% python3 -q
>>> import numpy as np
>>> np.set_printoptions(precision=1, suppress=True, linewidth=120)
>>> m1 = np.load("arr.npy")
>>> print(m1)
[[-2 -2 -2 -2]
 [-2 -4 -4 -4]
 [-2 -4 -6 -6]
 [-2 -4 -6 -8]]
>>> w, evecs = np.linalg.eigh(m1)
>>> vec = np.array([-2, 2, -4, 2])
>>> print(evecs * np.abs(w) @ evecs.T)
[[2. 2. 2. 2.]
 [2. 4. 4. 4.]
 [2. 4. 6. 6.]
 [2. 4. 6. 8.]]
>>> print(np.abs(m1).sum(axis=1).max(), round(float(np.abs(w).max()), 1))
20 16.6
>>> print(vec @ m1 @ vec)
-24
>>> w, evecs = np.linalg.eig(m1)
>>> print(np.sort(np.linalg.eigvals(np.linalg.inv(m1))))
[-1.8 -1.2 -0.5 -0.1]
>>> print(np.sort(np.linalg.eigvals(m1 @ m1)))
[  0.3   0.7   4.  275. ]
>>> print(np.round(m1 @ evecs[:, 0] - w[0] * evecs[:, 0], 1) + 0)
[0. 0. 0. 0.]
>>> print(np.sort(np.linalg.eigvals(m1.T)))
[-16.6  -2.   -0.9  -0.6]
>>> print(np.round(np.prod(w), 1))
16.0
>>> W = np.array([[0, -2, -1], [-2, -1, -2], [-2, -2, 0], [-2, -1, -1]])
>>> b = np.array([1, 2, 0])
>>> H = np.maximum(m1 @ W + b, 0)
>>> print((H > 0).astype(int))
[[1 1 1]
 [1 1 1]
 [1 1 1]
 [1 1 1]]
>>> print((H > 0).mean(axis=0))
[1. 1. 1.]
>>> print(np.linalg.matrix_rank(H))
3
>>> W2 = np.array([[3, 0, 0], [5, 3, -2], [2, 2, -5]])
>>> print(H @ W2)
[[ 125   58  -68]
 [ 213   94 -114]
 [ 271  116 -136]
 [ 297  126 -150]]
>>> print(W @ W2)
[[-12  -8   9]
 [-15  -7  12]
 [-16  -6   4]
 [-13  -5   7]]
>>> print((H @ W2).round(6).argmax(axis=1))
[0 0 0 0]
>>> vec = np.array([0, 0, -1, 2])
>>> y = m1 @ vec
>>> print(y)
[ -2  -4  -6 -10]
>>> print(np.linalg.solve(m1, y + m1[:, 2]))
[-0. -0. -0.  2.]
>>> B = m1[0, 0] * m1[1:] - np.outer(m1[1:, 0], m1[0])
>>> print(B)
[[ 0  4  4  4]
 [ 0  4  8  8]
 [ 0  4  8 12]]
>>> print(np.linalg.matrix_rank(B), np.linalg.matrix_rank(m1))
3 4
>>> arr = np.loadtxt("data.csv", delimiter=",")
>>> print(arr)
[[ 0.  0.  0.  0.  0.  0.]
 [ 0.  4. -1.  5. -3.  0.]
 [-4.  0. -3.  0. -5.  0.]]
>>> Uu, sv, VT = np.linalg.svd(arr)
>>> evecs = VT[:(sv > 1e-8).sum()]
>>> rng = np.random.default_rng(733)
>>> vec = arr[2] + -2 * arr[0] + rng.integers(2) * np.eye(6)[4]
>>> print(vec)
[-4.  0. -3.  0. -4.  0.]
>>> print(round(np.linalg.norm(vec - evecs.T @ evecs @ vec), 1))
0.7
>>> print(np.linalg.matrix_rank(np.vstack([arr, vec])))
3
>>> print(np.round(evecs.T @ evecs, 1) + 0)
[[ 0.4  0.1  0.2  0.2  0.4  0. ]
 [ 0.1  0.4  0.   0.4 -0.1  0. ]
 [ 0.2  0.   0.2  0.   0.3  0. ]
 [ 0.2  0.4  0.   0.6 -0.1  0. ]
 [ 0.4 -0.1  0.3 -0.1  0.5  0. ]
 [ 0.   0.   0.   0.   0.   0. ]]
>>> Uu, sv, VT = np.linalg.svd(arr)
>>> print(sv)
[8.3 5.7 0. ]
>>> B = Uu[:, :2] @ np.diag(sv[:2]) @ VT[:2]
>>> print(np.linalg.matrix_rank(arr, rtol=0.05))
2
>>> print(round(float(np.linalg.norm(arr - B) / np.linalg.norm(arr)), 1))
0.0
>>> print(round(float(np.abs(arr - B).max()), 1))
0.0
>>> X = np.load("sample3.npy")
>>> print(X)
[[0 3 3 0]
 [1 0 0 0]
 [5 0 0 3]
 [7 0 0 1]
 [1 0 0 0]
 [4 0 0 1]
 [0 6 2 0]
 [0 0 0 0]
 [0 1 0 0]
 [0 7 3 0]
 [0 0 0 0]
 [0 0 0 0]
 [0 0 0 0]
 [0 5 3 0]
 [0 2 0 0]
 [0 3 1 0]
 [3 1 0 2]
 [3 0 0 0]
 [0 5 5 0]
 [0 0 2 0]
 [0 0 1 0]
 [5 0 0 0]
 [0 4 2 0]
 [0 3 1 0]]
>>> lab = X[:, 2] > np.median(X[:, 2])
>>> u = X[lab].mean(axis=0) - X[~lab].mean(axis=0)
>>> print(round(float((((X - X.mean(axis=0)) @ u > 0) == lab).mean()), 1))
0.9
>>> print(lab.astype(int))
[1 0 0 0 0 0 1 0 0 1 0 0 0 1 0 1 0 0 1 1 1 0 1 1]
>>> print(((X - X.mean(axis=0)) @ u > 0).astype(int))
[1 0 0 0 0 0 1 0 0 1 0 0 0 1 1 1 0 0 1 0 0 0 1 1]
>>> print(u)
[-2.1  3.3  2.3 -0.5]
